% python3 -q
>>> import numpy as np
>>> np.set_printoptions(precision=1, suppress=True, linewidth=200, floatmode="fixed")
>>> feats = np.loadtxt("x.csv", delimiter=",")
>>> feats
array([[ 1.7,  1.1,  1.4, -0.5,  4.2, -2.8, -1.1],
       [ 4.0, -0.5, -5.2, -2.6, -0.9, -0.8,  0.7],
       [-1.4,  4.0, -3.9,  1.0, -5.4,  0.5,  1.5],
       [-0.2, -2.8,  2.1,  0.8,  3.1,  2.3, -1.2],
       [ 1.9,  0.5, -2.8,  1.9,  0.4,  3.2,  0.7],
       [-0.3, -0.2,  0.7, -0.1, -4.9,  2.1, -1.5],
       [ 2.0, -0.6, -2.3, -1.2, -0.3, -2.0,  0.4],
       [ 2.3, -6.1, -0.9, -1.6, -0.9, -1.6, -1.6],
       [ 8.6, -0.3,  0.1, -0.8,  3.2,  0.0,  0.5],
       [-0.7,  4.4,  1.2,  2.2,  5.9,  3.4,  3.2],
       [ 0.9,  1.6, -1.9, -2.4, -2.5,  2.6, -1.4],
       [ 0.5, -0.2, -0.1,  0.6,  0.1,  5.3,  1.6],
       [ 0.8, -1.5, -0.6, -1.8,  5.9, -0.7,  3.8],
       [ 0.0,  1.3, -0.7,  1.1, -0.6,  2.7,  1.6],
       [-1.5, -0.6, -0.4, -0.2, -0.1, -2.2,  1.3]])
>>> Xc = (feats - feats.mean(axis=0)) / feats.std(axis=0)
>>> np.argwhere(np.abs(Xc) > 2)
array([[1, 2],
       [7, 1],
       [8, 0]])
>>> b = np.linalg.lstsq(np.delete(Xc, 5, axis=1), Xc[:, 5])[0]
>>> np.round(1 - np.var(Xc[:, 5] - np.delete(Xc, 5, axis=1) @ b), 1)
np.float64(0.4)
>>> np.abs(b).argmax()
np.int64(3)
>>> G = np.cov(feats, rowvar=False)
>>> np.corrcoef(feats.T)
array([[ 1.0, -0.3, -0.1, -0.4,  0.2, -0.2, -0.2],
       [-0.3,  1.0, -0.1,  0.5, -0.1,  0.3,  0.4],
       [-0.1, -0.1,  1.0,  0.3,  0.5,  0.1, -0.1],
       [-0.4,  0.5,  0.3,  1.0,  0.1,  0.6,  0.3],
       [ 0.2, -0.1,  0.5,  0.1,  1.0, -0.1,  0.4],
       [-0.2,  0.3,  0.1,  0.6, -0.1,  1.0,  0.2],
       [-0.2,  0.4, -0.1,  0.3,  0.4,  0.2,  1.0]])
>>> feats.std(axis=0)
array([2.4, 2.4, 2.0, 1.4, 3.3, 2.4, 1.6])
>>> np.argwhere(np.triu(np.abs(np.corrcoef(feats.T)) > 0.8, 1))
array([], shape=(0, 2), dtype=int64)
>>> G
array([[ 6.4, -1.7, -0.8, -1.6,  1.9, -1.5, -0.7],
       [-1.7,  6.4, -0.7,  1.7, -0.5,  2.1,  1.8],
       [-0.8, -0.7,  4.1,  1.0,  3.6,  0.7, -0.4],
       [-1.6,  1.7,  1.0,  2.2,  0.5,  2.0,  0.7],
       [ 1.9, -0.5,  3.6,  0.5, 11.8, -0.8,  2.4],
       [-1.5,  2.1,  0.7,  2.0, -0.8,  6.0,  0.6],
       [-0.7,  1.8, -0.4,  0.7,  2.4,  0.6,  2.8]])
>>> np.median(feats, axis=0)
array([ 0.8, -0.2, -0.6, -0.2, -0.1,  0.5,  0.7])
